% ipython --no-banner

In [1]: import numpy as np

In [2]: np.set_printoptions(precision=1, suppress=True, linewidth=140)

In [3]: def tidy(a):
   ...:     return np.round(a, 1) + 0
   ...: 

In [4]: m1 = np.loadtxt("w.csv", delimiter=",")

In [5]: tidy(m1)
Out[5]: 
array([[-1. , -0.2, -1.2,  0.7],
       [-2.1, -1.8, -1.8,  1.1],
       [ 0.3, -1.7,  1.4, -0.6],
       [ 2.2,  2.4,  1.6, -1. ],
       [-0.4, -0.1, -0.2,  0.1],
       [-0.8, -2.1,  1.1, -0.7],
       [-0.7, -0.4,  0.4, -0.5],
       [ 0.2,  2.6,  0.5, -1. ]])

In [6]: np.argsort(-np.linalg.norm(m1, axis=0).round(6), kind="stable")[:3]
Out[6]: array([1, 0, 2])

In [7]: [round(float(x), 1) for x in np.linalg.svd(m1, compute_uv=False)[:3]]
Out[7]: [5.9, 3.6, 1.6]

In [8]: np.linalg.matrix_rank(m1, rtol=0.1)
Out[8]: np.int64(3)

In [9]: np.linalg.cond(m1) > 100
Out[9]: np.True_

In [10]: rk = np.linalg.matrix_rank(m1)

In [11]: rk
Out[11]: np.int64(3)

In [12]: ns = np.linalg.svd(m1)[2][rk:].T

In [13]: [int(np.linalg.matrix_rank(np.delete(m1, i, axis=0))) for i in range(8)]
Out[13]: [3, 3, 3, 3, 3, 3, 3, 3]

In [14]: tidy(ns[:, 0] / ns[np.abs(ns[:, 0]).round(6).argmax(), 0])
Out[14]: array([-0.4,  0.3,  0.8,  1. ])

In [15]: np.allclose(m1 @ ns, 0)
Out[15]: True

In [16]: ns.shape
Out[16]: (4, 1)

In [17]: left, sigma, Vt = np.linalg.svd(m1)

In [18]: vecs = Vt[:(sigma > 1e-8).sum()]

In [19]: rng = np.random.default_rng(51)

In [20]: vec = m1[0] + -1 * m1[1] + rng.integers(2) * np.eye(4)[0]

In [21]: tidy(vec)
Out[21]: array([ 1. ,  1.7,  0.5, -0.5])

In [22]: tidy(np.linalg.norm(vec - vecs.T @ vecs @ vec))
Out[22]: np.float64(0.0)

In [23]: np.allclose(vecs.T @ vecs @ vec, vec)
Out[23]: True

In [24]: np.linalg.matrix_rank(np.vstack([m1, vec]))
Out[24]: np.int64(3)

In [25]: A = np.loadtxt("run18.csv", delimiter=",")

In [26]: A
Out[26]: 
array([[-5.2, -2.5, -5.6, -5.5,  2.2],
       [ 3.4, -5.2,  6.8, -2.3,  3.1],
       [-1.4, -6.6,  2.7,  5.5,  4.2],
       [ 0.6, -1.5,  9.7,  1.1, -1.5],
       [-3.8,  1. ,  5.1, -2.7,  7.1],
       [ 6.4,  0.4, -5.5,  3.8, -3.8],
       [ 1.6, -7.5,  2.2, -1.4, -5.8],
       [-1.6,  4.5, -0.9,  4.8, -7.3],
       [ 2.5, -5.8,  2.4, -6.3, -3.8],
       [ 0. ,  5.6, -7.5,  2. , -3. ],
       [ 5.9, -1.1,  2.7,  0.8,  7.5],
       [-3.8,  8.8,  2.6, -0.4, -0.4],
       [-7.4,  1.5,  3. , -4.9, -3.3],
       [ 5.9,  0.1, -0.7, -3.8,  7.1],
       [-3.7,  8.6,  2.4, -0.3,  2.6],
       [-3.5,  1.8, -2.1, -5.2, -7.3],
       [ 4.2,  2.4,  4.1, -7.6, -1.2],
       [ 6. ,  1. ,  4.1,  0.6,  6.8],
       [-7.5,  3.8,  2.4, -3.9,  3. ],
       [-8.7, -0.1, -0.6,  2.9, -3.9],
       [-5.3, -6. ,  2.8, -2.3,  4.7],
       [ 7.6,  0.4,  5.9, -1. ,  2.5],
       [-7.9,  0.5, -0.6,  3. , -5.3],
       [ 1.6,  6.9,  4.7,  1.9,  4.9],
       [ 1.1, -6.9, -2.3,  4. , -5.5],
       [-3.7,  4.8, -5.7,  3.1,  4.7],
       [ 4.2, -4.6,  7. , -3.4, -0.1],
       [ 0.5, -1.2,  6.5,  1.9, -7.3],
       [ 2.1, -4.2,  5.9,  1.1, -6.5],
       [-4.9,  5.3,  4.3, -5.1, -1.8],
       [-2.1,  5. , -3.9,  6.8,  2.9],
       [-2.7,  4. ,  5.6,  4.1, -5.3],
       [-4.2, -3.3, -2.5, -1.1, -8. ],
       [-1. , -2.4, -5.8, -7.7, -1. ],
       [-3.9, -3.6, -5.4, -5.9,  2.7]])

In [27]: vec = np.array([2, -2, 0, 0, -2])

In [28]: target = A @ vec

In [29]: tidy(np.linalg.lstsq(A, target)[0])
Out[29]: array([ 2., -2.,  0.,  0., -2.])

In [30]: target = target + 0.1 * rng.normal(size=35)

In [31]: tidy(target)
Out[31]: 
array([ -9.9,  11. ,   2.1,   7.2, -23.9,  19.5,  30. ,   2.4,  24.1,  -5.2,  -1. , -24.4, -11. ,  -2.6, -30. ,   4.2,   6. ,  -3.6, -28.7,
        -9.5,  -7.8,   9.2,  -6.3, -20.5,  27.1, -26.4,  17.7,  18.1,  25.8, -16.9, -20.1,  -2.8,  14.2,   4.7,  -6.1])

In [32]: beta, *_ = np.linalg.lstsq(A, target)

In [33]: tidy(beta)
Out[33]: array([ 2., -2.,  0.,  0., -2.])
